In [1]: import numpy as np

In [2]: np.set_printoptions(precision=1, suppress=True, linewidth=100)

In [3]: K = np.loadtxt("block16.csv", delimiter=",")

In [4]: K
Out[4]: 
array([[4., 6., 4., 6.],
       [5., 7., 5., 7.],
       [4., 6., 4., 6.],
       [5., 7., 5., 7.]])

In [5]: left, sv, Vh = np.linalg.svd(K)

In [6]: np.argmax(sv[:-1] / (sv[1:] + 1e-6)) + 1
Out[6]: np.int64(2)

In [7]: sv.round(1) + 0
Out[7]: array([22.4,  0.4,  0. ,  0. ])

In [8]: Y = left[:, :2] @ np.diag(sv[:2]) @ Vh[:2]

In [9]: round(np.linalg.norm(K - Y) / np.linalg.norm(K), 1)
Out[9]: np.float64(0.0)

In [10]: np.linalg.matrix_rank(Y)
Out[10]: np.int64(2)

In [11]: np.round(np.abs(K - Y).max(), 1)
Out[11]: np.float64(0.0)

In [12]: left, sv, Vh = np.linalg.svd(K)

In [13]: evecs = Vh[:(sv > 1e-8).sum()]

In [14]: rng = np.random.default_rng(21)

In [15]: vec = K[1] + 5 * K[2] + rng.integers(2) * np.eye(4)[0]

In [16]: vec
Out[16]: array([25., 37., 25., 37.])

In [17]: np.round(np.linalg.norm(vec - evecs.T @ evecs @ vec), 1)
Out[17]: np.float64(0.0)

In [18]: np.allclose(evecs.T @ evecs @ vec, vec)
Out[18]: True

In [19]: np.diag(evecs.T @ evecs)
Out[19]: array([0.5, 0.5, 0.5, 0.5])

In [20]: F = np.loadtxt("sample9.csv", delimiter=",")

In [21]: F
Out[21]: 
array([[0., 1., 0., 0., 1.],
       [1., 0., 1., 0., 1.],
       [0., 1., 0., 1., 0.],
       [0., 0., 1., 0., 0.],
       [1., 1., 0., 0., 0.]])

In [22]: q, evecs = np.linalg.qr(F[:, :3])[0], np.linalg.qr(F[:, 3:])[0]

In [23]: sv = np.linalg.svd(q.T @ evecs, compute_uv=False)

In [24]: np.round(np.linalg.norm(q @ q.T - evecs @ evecs.T, 2), 1)
Out[24]: np.float64(1.0)

In [25]: sv
Out[25]: array([0.8, 0.5])

In [26]: (sv > 0.9).sum()
Out[26]: np.int64(0)

In [27]: [round(float(np.linalg.det(F[:i, :i])), 2) + 0 for i in range(1, 6)]
Out[27]: [0.0, -1.0, 0.0, 1.0, -2.0]

In [28]: round(np.linalg.eigvalsh(F).min(), 1)
Out[28]: np.float64(-1.7)

In [29]: Y = np.linalg.inv(F)

In [30]: (np.abs(Y) > 1e-9).astype(int)
Out[30]: 
array([[1, 1, 0, 1, 1],
       [1, 1, 0, 1, 1],
       [0, 0, 0, 1, 0],
       [1, 1, 1, 1, 1],
       [1, 1, 0, 1, 1]])

In [31]: np.round(np.linalg.cond(F), 1)
Out[31]: np.float64(4.1)

In [32]: np.linalg.det(F) * Y
Out[32]: 
array([[ 1., -1., -0.,  1., -1.],
       [-1.,  1., -0., -1., -1.],
       [-0., -0., -0., -2., -0.],
       [ 1., -1., -2.,  1.,  1.],
       [-1., -1.,  0.,  1.,  1.]])

In [33]: np.round(np.linalg.slogdet(F)[0], 1)
Out[33]: np.float64(-1.0)

In [34]: vec = np.array([9, -3, -2, -2, 5])

In [35]: y = F @ vec

In [36]: y
Out[36]: array([ 2., 12., -5., -2.,  6.])

In [37]: np.linalg.solve(F, F[:, 0])
Out[37]: array([ 1.,  0.,  0.,  0., -0.])

In [38]: E = np.load("out13.npy")

In [39]: E
Out[39]: 
array([[ 5,  2,  0,  5,  3],
       [11,  2,  0, 11,  0],
       [ 8,  2,  0,  8,  1],
       [ 0,  2,  2,  0,  9],
       [ 8,  2,  0,  8,  1],
       [ 0,  2,  2,  0,  9],
       [ 8,  2,  0,  8,  1],
       [ 0,  2,  2,  0,  9],
       [ 2,  2,  0,  2,  5],
       [ 0,  2,  2,  0,  9],
       [ 0,  2,  1,  0,  7],
       [11,  2,  0, 11,  0],
       [ 2,  2,  0,  2,  5],
       [ 0,  2,  1,  0,  7],
       [ 2,  2,  0,  2,  5],
       [ 2,  2,  0,  2,  5],
       [11,  2,  0, 11,  0],
       [11,  2,  0, 11,  0],
       [ 2,  2,  0,  2,  5],
       [11,  2,  0, 11,  0],
       [ 5,  2,  0,  5,  3],
       [11,  2,  0, 11,  0],
       [ 0,  2,  2,  0,  9],
       [ 5,  2,  0,  5,  3],
       [ 0,  2,  2,  0,  9]])

In [40]: left, sv, Vh = np.linalg.svd(E)

In [41]: sv.round(1) + 0
Out[41]: array([45.9, 27.8,  2.6,  0.4,  0. ])

In [42]: Y = left[:, :4] @ np.diag(sv[:4]) @ Vh[:4]

In [43]: np.round(np.linalg.norm(E - Y) / np.linalg.norm(E), 1)
Out[43]: np.float64(0.0)

In [44]: np.linalg.matrix_rank(Y)
Out[44]: np.int64(4)

In [45]: round(float(np.abs(E - Y).max()), 1)
Out[45]: 0.0

In [46]: np.linalg.cond(E) > 100
Out[46]: np.True_

In [47]: [round(float(x), 1) for x in np.linalg.svd(E, compute_uv=False)[:3]]
Out[47]: [45.9, 27.8, 2.6]

In [48]: mat = np.load("arr.npy")

In [49]: mat.round(1) + 0
Out[49]: 
array([[ 0.9,  0.2,  0.2, -0.2, -0.1,  0.2,  0.1,  0.1,  0.1, -0.1,  0. , -0.1],
       [ 0.2,  0.8, -0.3,  0.3,  0.1, -0.3, -0.2, -0.2, -0.1,  0.2, -0.1,  0.1],
       [ 0.2, -0.3,  0.6,  0.4,  0.2, -0.4, -0.2, -0.2, -0.2,  0.2, -0.1,  0.1],
       [-0.2,  0.3,  0.4,  0.7, -0.1,  0.4,  0.2,  0.2,  0.1, -0.2,  0.1, -0.1],
       [-0.1,  0.1,  0.2, -0.1,  0.9,  0.2,  0.1,  0.1,  0.1, -0.1,  0. ,  0. ],
       [ 0.2, -0.3, -0.4,  0.4,  0.2,  0.6, -0.2, -0.2, -0.2,  0.2, -0.1,  0.1],
       [ 0.1, -0.2, -0.2,  0.2,  0.1, -0.2,  0.9, -0.1, -0.1,  0.1,  0. ,  0.1],
       [ 0.1, -0.2, -0.2,  0.2,  0.1, -0.2, -0.1,  0.9, -0.1,  0.1,  0. ,  0.1],
       [ 0.1, -0.1, -0.2,  0.1,  0.1, -0.2, -0.1, -0.1,  0.9,  0.1,  0. ,  0. ],
       [-0.1,  0.2,  0.2, -0.2, -0.1,  0.2,  0.1,  0.1,  0.1,  0.9,  0. , -0.1],
       [ 0. , -0.1, -0.1,  0.1,  0. , -0.1,  0. ,  0. ,  0. ,  0. ,  1. ,  0. ],
       [-0.1,  0.1,  0.1, -0.1,  0. ,  0.1,  0.1,  0.1,  0. , -0.1,  0. ,  1. ]])

In [50]: ang = np.radians(15)

In [51]: R = np.eye(12)

In [52]: R[11, 11] = R[1, 1] = np.cos(ang)

In [53]: R[11, 1], R[1, 11] = -np.sin(ang), np.sin(ang)

In [54]: R
Out[54]: 
array([[ 1. ,  0. ,  0. ,  0. ,  0. ,  0. ,  0. ,  0. ,  0. ,  0. ,  0. ,  0. ],
       [ 0. ,  1. ,  0. ,  0. ,  0. ,  0. ,  0. ,  0. ,  0. ,  0. ,  0. ,  0.3],
       [ 0. ,  0. ,  1. ,  0. ,  0. ,  0. ,  0. ,  0. ,  0. ,  0. ,  0. ,  0. ],
       [ 0. ,  0. ,  0. ,  1. ,  0. ,  0. ,  0. ,  0. ,  0. ,  0. ,  0. ,  0. ],
       [ 0. ,  0. ,  0. ,  0. ,  1. ,  0. ,  0. ,  0. ,  0. ,  0. ,  0. ,  0. ],
       [ 0. ,  0. ,  0. ,  0. ,  0. ,  1. ,  0. ,  0. ,  0. ,  0. ,  0. ,  0. ],
       [ 0. ,  0. ,  0. ,  0. ,  0. ,  0. ,  1. ,  0. ,  0. ,  0. ,  0. ,  0. ],
       [ 0. ,  0. ,  0. ,  0. ,  0. ,  0. ,  0. ,  1. ,  0. ,  0. ,  0. ,  0. ],
       [ 0. ,  0. ,  0. ,  0. ,  0. ,  0. ,  0. ,  0. ,  1. ,  0. ,  0. ,  0. ],
       [ 0. ,  0. ,  0. ,  0. ,  0. ,  0. ,  0. ,  0. ,  0. ,  1. ,  0. ,  0. ],
       [ 0. ,  0. ,  0. ,  0. ,  0. ,  0. ,  0. ,  0. ,  0. ,  0. ,  1. ,  0. ],
       [ 0. , -0.3,  0. ,  0. ,  0. ,  0. ,  0. ,  0. ,  0. ,  0. ,  0. ,  1. ]])

In [55]: Y = mat @ R.T

In [56]: np.allclose(np.linalg.norm(mat, axis=1), np.linalg.norm(Y, axis=1))
Out[56]: True

In [57]: np.allclose(mat @ mat.T, Y @ Y.T)
Out[57]: True

In [58]: np.round(np.linalg.norm(R[5], 1), 1), round(np.linalg.norm(R[5], np.inf), 1)
Out[58]: (np.float64(1.0), np.float64(1.0))

In [59]: round(float(np.linalg.norm(R, 1)), 1), round(np.linalg.norm(R, np.inf), 1)
Out[59]: (1.2, np.float64(1.2))

In [60]: round(float(np.linalg.norm(R, 2)), 1)
Out[60]: 1.0

In [61]: q, _ = np.linalg.qr(np.array([[0.1, -0.4, 1.4, -0.3, 0.1],
    ...:     [1.1, -1.8, -0.4, -0.9, -1.6],
    ...:     [1.0, 1.1, -0.2, 0.7, 0.5],
    ...:     [-0.7, -0.6, 1.1, 1.3, 2.1],
    ...:     [1.2, -0.9, 1.5, -1.2, -1.0]]))

In [62]: evecs, _ = np.linalg.qr(np.array([[-2.1, 0.2, 0.6, -0.6, 0.9, -0.8, 0.6],
    ...:     [1.2, 0.3, -0.4, -1.6, -0.8, 1.0, -0.5],
    ...:     [0.3, 0.2, -1.3, -0.7, -1.0, 1.1, 0.2],
    ...:     [0.0, -1.3, 0.9, 0.1, -0.5, 0.3, 1.5],
    ...:     [-0.6, -1.3, -0.7, 1.6, -0.1, -0.8, -1.6],
    ...:     [-0.3, 0.4, 0.0, -1.2, -1.1, 0.2, 1.0],
    ...:     [0.3, 0.3, -0.6, -1.1, -0.6, -0.4, 1.0]]))

In [63]: sv = 10 * 0.5 ** np.arange(5)

In [64]: m1 = q[:, :5] * sv @ evecs[:5]

In [65]: m1.round(1) + 0
Out[65]: 
array([[ 0.3, -0.1, -0.6,  0.1,  0.7,  0.9,  1.2],
       [ 2.9,  1.3,  0.6,  3.9,  3. , -1.6,  1.7],
       [ 5.6,  0.3, -0.6,  0.3,  0.4, -0.3, -1.7],
       [-3.6, -1.3, -1. ,  0. , -0.4,  0.7,  0.9],
       [ 4.5,  1.7, -1.1,  2.1,  2.7,  0. ,  1.4]])

In [66]: f, r1 = m1[0], m1[4]

In [67]: round(float(f @ r1), 1)
Out[67]: 5.5

In [68]: round(f @ f, 1)
Out[68]: np.float64(3.2)

In [69]: p = (f @ r1) / (f @ f) * f

In [70]: round(float(np.linalg.norm(f + r1) ** 2 + np.linalg.norm(f - r1) ** 2), 1)
Out[70]: 81.7

In [71]: np.round(np.outer(f, r1), 1) + 0
Out[71]: 
array([[ 1.4,  0.5, -0.3,  0.7,  0.8,  0. ,  0.4],
       [-0.6, -0.2,  0.1, -0.3, -0.4,  0. , -0.2],
       [-2.6, -1. ,  0.6, -1.2, -1.5,  0. , -0.8],
       [ 0.4,  0.2, -0.1,  0.2,  0.3,  0. ,  0.1],
       [ 3. ,  1.2, -0.7,  1.4,  1.8,  0. ,  0.9],
       [ 3.9,  1.5, -0.9,  1.8,  2.3,  0. ,  1.2],
       [ 5.5,  2.1, -1.3,  2.6,  3.3,  0. ,  1.7]])

In [72]: round((r1 - p) @ f, 1)
Out[72]: np.float64(0.0)

In [73]: ang = np.radians(135)

In [74]: R = np.eye(7)

In [75]: R[1, 1] = R[0, 0] = np.cos(ang)

In [76]: R[1, 0], R[0, 1] = -np.sin(ang), np.sin(ang)

In [77]: R
Out[77]: 
array([[-0.7,  0.7,  0. ,  0. ,  0. ,  0. ,  0. ],
       [-0.7, -0.7,  0. ,  0. ,  0. ,  0. ,  0. ],
       [ 0. ,  0. ,  1. ,  0. ,  0. ,  0. ,  0. ],
       [ 0. ,  0. ,  0. ,  1. ,  0. ,  0. ,  0. ],
       [ 0. ,  0. ,  0. ,  0. ,  1. ,  0. ,  0. ],
       [ 0. ,  0. ,  0. ,  0. ,  0. ,  1. ,  0. ],
       [ 0. ,  0. ,  0. ,  0. ,  0. ,  0. ,  1. ]])

In [78]: Y = m1 @ R.T

In [79]: np.abs(Y - m1).max(axis=0)
Out[79]: array([9.4, 6.1, 0. , 0. , 0. , 0. , 0. ])

In [80]: round(np.linalg.det(R), 1), round(float(np.trace(R)), 1)
Out[80]: (np.float64(1.0), 3.6)

In [81]: Y.round(1) + 0
Out[81]: 
array([[-0.3, -0.1, -0.6,  0.1,  0.7,  0.9,  1.2],
       [-1.2, -3. ,  0.6,  3.9,  3. , -1.6,  1.7],
       [-3.8, -4.2, -0.6,  0.3,  0.4, -0.3, -1.7],
       [ 1.7,  3.5, -1. ,  0. , -0.4,  0.7,  0.9],
       [-1.9, -4.4, -1.1,  2.1,  2.7,  0. ,  1.4]])

In [82]: np.allclose(np.linalg.norm(m1, axis=1), np.linalg.norm(Y, axis=1))
Out[82]: True

In [83]: np.allclose(m1 @ m1.T, Y @ Y.T)
Out[83]: True

In [84]: left, sv, Vh = np.linalg.svd(m1, full_matrices=False)

In [85]: np.round(left.T @ m1 @ Vh.T, 1) + 0
Out[85]: 
array([[10. ,  0. ,  0. ,  0. ,  0. ],
       [ 0. ,  5. ,  0. ,  0. ,  0. ],
       [ 0. ,  0. ,  2.5,  0. ,  0. ],
       [ 0. ,  0. ,  0. ,  1.3,  0. ],
       [ 0. ,  0. ,  0. ,  0. ,  0.6]])

In [86]: np.allclose(left * sv @ Vh, m1)
Out[86]: True

In [87]: np.round(np.abs(Vh[0]), 1) + 0
Out[87]: array([0.8, 0.2, 0. , 0.3, 0.4, 0.1, 0.1])

In [88]: left.shape, sv.shape, Vh.shape
Out[88]: ((5, 5), (5,), (5, 7))

In [89]: np.round(Vh @ Vh.T, 1) + 0
Out[89]: 
array([[1., 0., 0., 0., 0.],
       [0., 1., 0., 0., 0.],
       [0., 0., 1., 0., 0.],
       [0., 0., 0., 1., 0.],
       [0., 0., 0., 0., 1.]])

In [90]: vec = np.array([-2, 0, -3, -2, 1, -1, 2])

In [91]: h = np.maximum(m1 @ vec, 0)

In [92]: np.maximum(m1 @ (3 * vec), 0)
Out[92]: array([ 9.5,  0. ,  0. , 32.7,  0. ])

In [93]: np.flatnonzero(h > 1e-9)
Out[93]: array([0, 3])

In [94]: np.maximum(m1 @ vec, 0) - np.maximum(-m1 @ vec, 0)
Out[94]: array([  3.2,  -7.6, -12.9,  10.9,  -4.5])

In [95]: vec = np.array([-2, -1, -1, 1, 2, 0, 2])

In [96]: (m1 * vec).sum(axis=1)
Out[96]: array([  4. ,   5.4, -13.2,  10.5,   0.5])

In [97]: np.sign((m1 @ vec).round(6))
Out[97]: array([ 1.,  1., -1.,  1.,  1.])

In [98]: m1 @ np.eye(7)[4]
Out[98]: array([ 0.7,  3. ,  0.4, -0.4,  2.7])

In [99]: m1 @ vec
Out[99]: array([  4. ,   5.4, -13.2,  10.5,   0.5])

In [100]: np.linalg.norm(m1 @ vec) <= np.linalg.norm(m1, 2) * np.linalg.norm(vec) + 1e-9
Out[100]: np.True_

In [101]: np.round(m1 * vec, 1) + 0
Out[101]: 
array([[ -0.6,   0.1,   0.6,   0.1,   1.3,   0. ,   2.5],
       [ -5.8,  -1.3,  -0.6,   3.9,   6. ,   0. ,   3.3],
       [-11.3,  -0.3,   0.6,   0.3,   0.8,   0. ,  -3.3],
       [  7.3,   1.3,   1. ,   0. ,  -0.8,   0. ,   1.8],
       [ -9. ,  -1.7,   1.1,   2.1,   5.3,   0. ,   2.8]])
